$ python -q
>>> import numpy as np
>>> np.set_printoptions(suppress=True, linewidth=100)
>>> rng = np.random.default_rng(0)
>>> feats = rng.normal(size=(25, 11))
>>> feats = 5 * feats / np.linalg.norm(feats, axis=1, keepdims=True)
>>> print(feats.round(2))
[[ 0.26 -0.27  1.31  0.21 -1.1   0.74  2.67  1.94 -1.44 -2.59 -1.28]
 [ 0.06 -3.49 -0.33 -1.87 -1.1  -0.82 -0.48  0.62  1.57 -0.19  2.05]
 [-1.63  0.86  2.22  0.23 -1.83 -2.27 -1.12  0.54 -2.48 -0.51 -0.39]
 [ 0.85  0.34  0.56 -1.03 -0.2   1.24  2.36 -1.99  2.39  2.12  1.23]
 [ 0.34 -0.41  1.9   2.55  2.34  1.71  0.46 -1.57 -0.01  0.85 -1.67]
 [ 0.71  0.78  1.26 -2.14 -1.19 -0.79 -2.11  3.14 -0.9   0.59 -0.47]
 [ 1.93  1.61  0.77 -2.68  0.06  0.83  1.22 -0.75  2.22 -1.61 -0.81]
 [ 1.43  0.07  3.06  0.29 -0.97 -0.58 -1.67 -1.95  0.96  0.89  1.98]
 [-1.19  2.67 -0.45  2.49 -0.68 -1.16  0.39  1.63  0.25 -0.93 -2.12]
 [-1.95  0.7   1.38 -0.23 -1.5   1.22 -1.78 -0.99  0.87 -3.13  0.54]
 [-1.12  0.21 -0.15  0.39  1.34 -1.47  2.75  1.4   1.63  2.25  1.52]
 [ 1.49  0.13 -2.52 -0.24 -1.36 -2.52  0.46 -1.01 -1.82 -1.84  0.47]
 [ 0.48  1.78 -0.02  1.4   1.89  1.55 -3.18  1.65  0.46  0.57  0.5 ]
 [ 0.73  0.61 -0.68 -3.62 -0.21 -1.53  2.06 -0.55  0.16 -1.62 -0.97]
 [-0.02 -2.02  0.41 -0.14 -1.62 -3.27  0.7  -0.41 -0.72 -0.32  2.48]
 [-0.09  0.15 -2.58  2.86  1.59  1.85  0.08  1.59  0.64  1.06 -0.26]
 [-2.42  1.69 -3.18 -0.39 -0.34 -1.71  1.01 -0.33 -0.72  0.85 -0.78]
 [ 1.87  0.47 -0.64 -2.62 -1.77  1.47 -0.07 -0.38  2.22 -1.73 -0.79]
 [-0.88  1.09 -1.23 -1.14 -2.97  1.35  1.49 -0.88  0.3  -2.39 -0.87]
 [ 1.58  0.16  2.65 -0.9   0.66 -0.22  0.65 -0.01 -0.64 -0.99  3.51]
 [-0.12 -3.22 -1.04  1.08 -0.8   2.17  1.6  -0.24 -0.75 -1.6  -1.12]
 [-1.45  1.18  1.56 -1.23 -1.16 -1.74 -0.95 -3.05 -1.12  1.27 -0.34]
 [ 1.16 -0.66  2.39  0.27 -0.52  3.47 -0.44 -1.66  0.27 -0.05  1.45]
 [-1.4   1.22  1.29 -1.01  0.25 -1.26  3.56 -1.07 -0.69 -1.62 -0.53]
 [-0.01  0.97 -0.77 -0.23 -1.79 -1.04  3.48  1.31 -0.99 -1.69 -1.23]]
>>> W2 = feats[[8, 0]].astype(float)
>>> for _ in range(7):
...     lab = np.linalg.norm(feats[:, None] - W2, axis=-1).argmin(axis=1)
...     W2 = np.array([feats[lab == j].mean(axis=0) for j in range(2)])
... 
>>> print(lab)
[1 1 0 1 0 1 1 1 0 1 0 1 0 1 1 0 0 1 1 1 1 0 1 1 1]
>>> print(np.round(W2[1] - W2[0], 2))
[ 1.34 -1.11  0.55 -1.98 -1.34  0.43  0.88 -0.52  0.34 -1.72  0.78]
>>> print(np.abs(W2[1] - W2[0]).argmax())
3
